% python3 -q
>>> import numpy as np
>>> from numpy import linalg as LA
>>> np.set_printoptions(suppress=True, linewidth=160)
>>> def rd(a):
...     return np.round(a, 2) + 0
... 
>>> M = np.array([[-2, -3, 0, 3],
...     [0, 0, -2, 0],
...     [0, -3, -1, -3],
...     [1, 0, 0, -6],
...     [4, 2, 1, -7],
...     [6, -1, 1, -4],
...     [7, 0, -2, -1],
...     [8, 3, -2, 1],
...     [5, 3, -5, 4],
...     [2, 4, -2, 5],
...     [5, 1, 1, 8]])
>>> print(M)
[[-2 -3  0  3]
 [ 0  0 -2  0]
 [ 0 -3 -1 -3]
 [ 1  0  0 -6]
 [ 4  2  1 -7]
 [ 6 -1  1 -4]
 [ 7  0 -2 -1]
 [ 8  3 -2  1]
 [ 5  3 -5  4]
 [ 2  4 -2  5]
 [ 5  1  1  8]]
>>> W2 = M[[3, 2]].astype(float)
>>> for _ in range(4):
...     lab = LA.norm(M[:, None] - W2, axis=-1).argmin(axis=1)
...     W2 = np.array([M[lab == j].mean(axis=0) for j in range(2)])
... 
>>> print(lab)
[1 1 0 0 0 0 0 1 1 1 1]
>>> print(np.bincount(lab))
[5 6]
>>> print(rd(W2))
[[ 3.6  -0.4  -0.2  -4.2 ]
 [ 3.    1.33 -1.67  3.5 ]]
>>> Q, _ = LA.qr(np.array([[1.3, -1.2, -1.5], [0.7, 0.5, -0.8], [-1.1, -2.5, -0.2]]))
>>> mat = 3 * Q
>>> print(rd(mat))
[[-2.12  2.   -0.73]
 [-1.14 -0.2   2.77]
 [ 1.79  2.23  0.9 ]]
>>> Y = mat / np.sqrt((mat ** 2).mean(axis=1, keepdims=True))
>>> print(LA.matrix_rank(Y) == LA.matrix_rank(mat))
True
>>> print(rd(LA.norm(Y, axis=1)))
[1.73 1.73 1.73]
>>> rng = np.random.default_rng(234)
>>> lab = rng.permutation(3)
>>> print(lab)
[2 0 1]
>>> Y = mat[lab][:, lab]
>>> print(np.allclose(Y, mat))
False
>>> print(rd(np.diag(Y)))
[ 0.9  -2.12 -0.2 ]
>>> print(rd(np.sort(np.abs(LA.eigvals(Y)))))
[3. 3. 3.]
>>> proj = np.triu(np.array([[2, -2, 1], [0, 1, -1], [-2, 2, 2]]), 1) + np.eye(3)
>>> Y = proj @ mat @ LA.inv(proj)
>>> print(LA.matrix_rank(Y))
3
>>> print(rd(proj @ mat - mat @ proj))
[[ 4.07 -1.6  -0.52]
 [-1.79 -4.51  0.04]
 [ 0.    3.58  0.44]]
>>> print(rd(np.poly(Y)))
[  1.     1.42  -4.26 -27.  ]
>>> vec = np.array([5, -3, 0])
>>> rhs = mat @ vec
>>> print(rd(rhs))
[-16.58  -5.09   2.27]
>>> print(rd(LA.solve(mat, mat[:, 1])))
[0. 1. 0.]
>>> W0 = np.array([[-5, 1, 8], [6, -3, -6], [-2, -8, 7], [-9, -9, 6], [-7, -9, 0]]) * (rng.random((5, 3)) < 0.3)
>>> print(W0)
[[ 0  1  8]
 [ 0  0  0]
 [-2  0  0]
 [ 0  0  6]
 [ 0  0  0]]
>>> # column 2 is much longer than the rest
>>> Y = W0 + rng.integers(-2, 3, (5, 1)) @ rng.integers(-2, 3, (1, 3))
>>> print(Y)
[[ 0 -1  7]
 [ 0 -4 -2]
 [-2 -4 -2]
 [ 0  4  8]
 [ 0  0  0]]
>>> print(rd(LA.svd(Y - W0, compute_uv=False)))
[8.06 0.   0.  ]
>>> print(np.abs(Y - W0).sum(axis=1))
[3 6 6 6 0]
>>> proj = Y @ LA.solve(Y.T @ Y, Y.T)
>>> print(np.allclose(proj @ proj, proj))
True
>>> J = np.load("layer19.npy")
>>> print(rd(J))
[[-0.55 -0.68  0.02 -0.49]
 [ 0.77 -0.29  0.36 -0.45]
 [ 0.33 -0.53 -0.7   0.34]
 [-0.05 -0.42  0.61  0.67]]
>>> Q, Rm = LA.qr(J)
>>> print(np.trace(Q @ Q.T))
4.0
>>> print(np.allclose(Rm.T @ Rm, J.T @ J))
True
>>> print(rd(Rm))
[[1. 0. 0. 0.]
 [0. 1. 0. 0.]
 [0. 0. 1. 0.]
 [0. 0. 0. 1.]]
>>> vec = np.array([2, 1, 1, 1])
>>> print([p for p in range(1, 25) if np.allclose(LA.matrix_power(J, p), np.eye(4))])
[]
>>> print(rd(np.abs(LA.eigvals(J))))
[1. 1. 1. 1.]
>>> m1 = np.array([[2, 1], [0, 0]])
>>> try:
...     LA.inv(m1)
... except LA.LinAlgError as e:
...     print(repr(e))
... 
LinAlgError('Singular matrix')
>>> print(np.prod(np.diag(m1)), rd(LA.det(m1)))
0 0.0
>>> print(LA.matrix_power(m1 - np.diag(np.diag(m1)), 2))
[[0 0]
 [0 0]]
>>> print(rd(np.sort(LA.eigvals(m1))))
[0. 2.]
>>> print([int(LA.matrix_rank(LA.matrix_power(m1, p))) for p in range(1, 3)])
[1, 1]
>>> print(rd(m1 @ LA.pinv(m1) @ m1))
[[2. 1.]
 [0. 0.]]
>>> print(np.abs(np.diag(LA.qr(m1)[1])) > 1e-9)
[ True False]
>>> print(LA.lstsq(m1[:-1].T, m1[-1])[2])
1
>>> E = np.load("m.npy")
>>> print(E)
[[ 1  2  1  2  1  2]
 [ 0 -3  0 -3  0 -3]
 [ 4  5  4  5  4  5]
 [ 1  2  1  2  1  2]
 [ 0 -3  0 -3  0 -3]
 [ 4  5  4  5  4  5]]
>>> left, sigma, vt = LA.svd(E)
>>> vecs = vt[:(sigma > 1e-8).sum()]
>>> vec = E[5] + -2 * E[4] + rng.integers(2) * np.eye(6)[0]
>>> print(vec)
[ 5. 11.  4. 11.  4. 11.]
>>> print(rd(LA.norm(vec - vecs.T @ vecs @ vec)))
0.82
>>> print(rd(np.diag(vecs.T @ vecs)))
[0.33 0.33 0.33 0.33 0.33 0.33]
>>> print(LA.matrix_rank(np.vstack([E, vec])))
3
>>> feats = np.loadtxt("block3.csv", delimiter=",")
>>> print(feats)
[[ 0.  1.  1.]
 [ 1.  2.  1.]
 [ 2.  1.  2.]
 [-2. -3. -1.]]
>>> proj = feats @ LA.solve(feats.T @ feats, feats.T)
>>> print(rd(np.diag(proj)))
[0.83 0.33 1.   0.83]
>>> print(rd((np.eye(4) - proj) @ feats))
[[0. 0. 0.]
 [0. 0. 0.]
 [0. 0. 0.]
 [0. 0. 0.]]
>>> print(LA.matrix_rank(np.eye(4) - proj))
1
>>> vec = np.array([-6, -9, -2])
>>> a = np.maximum(feats @ vec, 0)
>>> print(np.maximum(feats @ (3 * vec), 0))
[  0.   0.   0. 123.]
>>> print(np.flatnonzero(a > 1e-9))
[3]
>>> print(feats.T @ a)
[ -82. -123.  -41.]
>>> print(a)
[ 0.  0.  0. 41.]
>>> T = np.stack([feats, -3 * feats, feats[::-1]])
>>> print(T.sum(axis=0))
[[-2. -5. -3.]
 [ 0. -3.  0.]
 [-3.  0. -3.]
 [ 4.  7.  3.]]
>>> print(rd(LA.norm(T, axis=(1, 2))))
[ 5.57 16.7   5.57]
>>> t = np.radians(15)
>>> Rm = np.eye(3)
>>> Rm[1, 1] = Rm[0, 0] = np.cos(t)
>>> Rm[1, 0], Rm[0, 1] = -np.sin(t), np.sin(t)
>>> print(rd(Rm))
[[ 0.97  0.26  0.  ]
 [-0.26  0.97  0.  ]
 [ 0.    0.    1.  ]]
>>> Y = feats @ Rm.T
>>> print(np.allclose(LA.norm(feats, axis=1), LA.norm(Y, axis=1)))
True
>>> print(rd(np.abs(Y - feats).max(axis=0)))
[0.71 0.62 0.  ]
>>> print(rd(Y))
[[ 0.26  0.97  1.  ]
 [ 1.48  1.67  1.  ]
 [ 2.19  0.45  2.  ]
 [-2.71 -2.38 -1.  ]]
>>> print(np.allclose(feats @ feats.T, Y @ Y.T))
True
>>> print(rd(LA.svd(feats, compute_uv=False)), rd(LA.svd(Y, compute_uv=False)))
[5.28 1.53 0.91] [5.28 1.53 0.91]
>>> vec = np.array([5, 4, 3])
>>> rhs = feats @ vec
>>> print(rhs)
[  7.  16.  20. -25.]
>>> rhs = rhs + 0.3 * rng.normal(size=4)
>>> print(rd(rhs))
[  7.52  15.86  19.94 -25.37]
>>> b, *_ = LA.lstsq(feats, rhs)
>>> print(rd(feats.T @ (rhs - feats @ b)))
[0. 0. 0.]
>>> print([round(float(LA.norm(LA.solve(feats.T @ feats + lam * np.eye(3), feats.T @ rhs))), 2) for lam in (0, 1, 10, 100)])
[7.06, 6.75, 5.12, 1.51]
>>> print(rd(LA.norm(rhs - feats @ b)))
0.47
>>> print(b.round())
[5. 4. 3.]
>>> F = np.load("w.npy")
>>> print(F)
[[-2.1  -0.9   0.3   0.5  -0.1 ]
 [ 0.5   1.2   0.6  -1.9  -0.5 ]
 [ 0.1  -1.3   1.    0.8  -0.3 ]
 [-0.2   0.2  -0.2   0.9   0.  ]
 [-0.06 -1.41  0.84  0.88  0.36]]
>>> print(rd(LA.eigvals(F)))
[-2.  +0.j    1.07+0.9j   1.07-0.9j   0.61+0.45j  0.61-0.45j]
>>> print(rd(np.einsum("ij,ji->", F, F)))
5.03
>>> print(np.kron(np.eye(2, dtype=int), F))
[[-2.1  -0.9   0.3   0.5  -0.1  -0.   -0.    0.    0.   -0.  ]
 [ 0.5   1.2   0.6  -1.9  -0.5   0.    0.    0.   -0.   -0.  ]
 [ 0.1  -1.3   1.    0.8  -0.3   0.   -0.    0.    0.   -0.  ]
 [-0.2   0.2  -0.2   0.9   0.   -0.    0.   -0.    0.    0.  ]
 [-0.06 -1.41  0.84  0.88  0.36 -0.   -0.    0.    0.    0.  ]
 [-0.   -0.    0.    0.   -0.   -2.1  -0.9   0.3   0.5  -0.1 ]
 [ 0.    0.    0.   -0.   -0.    0.5   1.2   0.6  -1.9  -0.5 ]
 [ 0.   -0.    0.    0.   -0.    0.1  -1.3   1.    0.8  -0.3 ]
 [-0.    0.   -0.    0.    0.   -0.2   0.2  -0.2   0.9   0.  ]
 [-0.   -0.    0.    0.    0.   -0.06 -1.41  0.84  0.88  0.36]]
>>> print(rd(LA.eigvals(F).sum().real))
1.36
>>> print(rd(LA.det(2 * F)), rd(LA.det(F)))
-72.01 -2.25
>>> print(rd(LA.det(F[::-1])))
-2.25
>>> print(rd(LA.det(F.T)))
-2.25
>>> lab = rng.permutation(5)
>>> print(lab)
[1 0 4 2 3]
>>> Y = F[lab][:, lab]
>>> print(rd(np.sort(np.abs(LA.eigvals(Y)))))
[0.76 0.76 1.4  1.4  2.  ]
>>> print(np.allclose(Y, F))
False
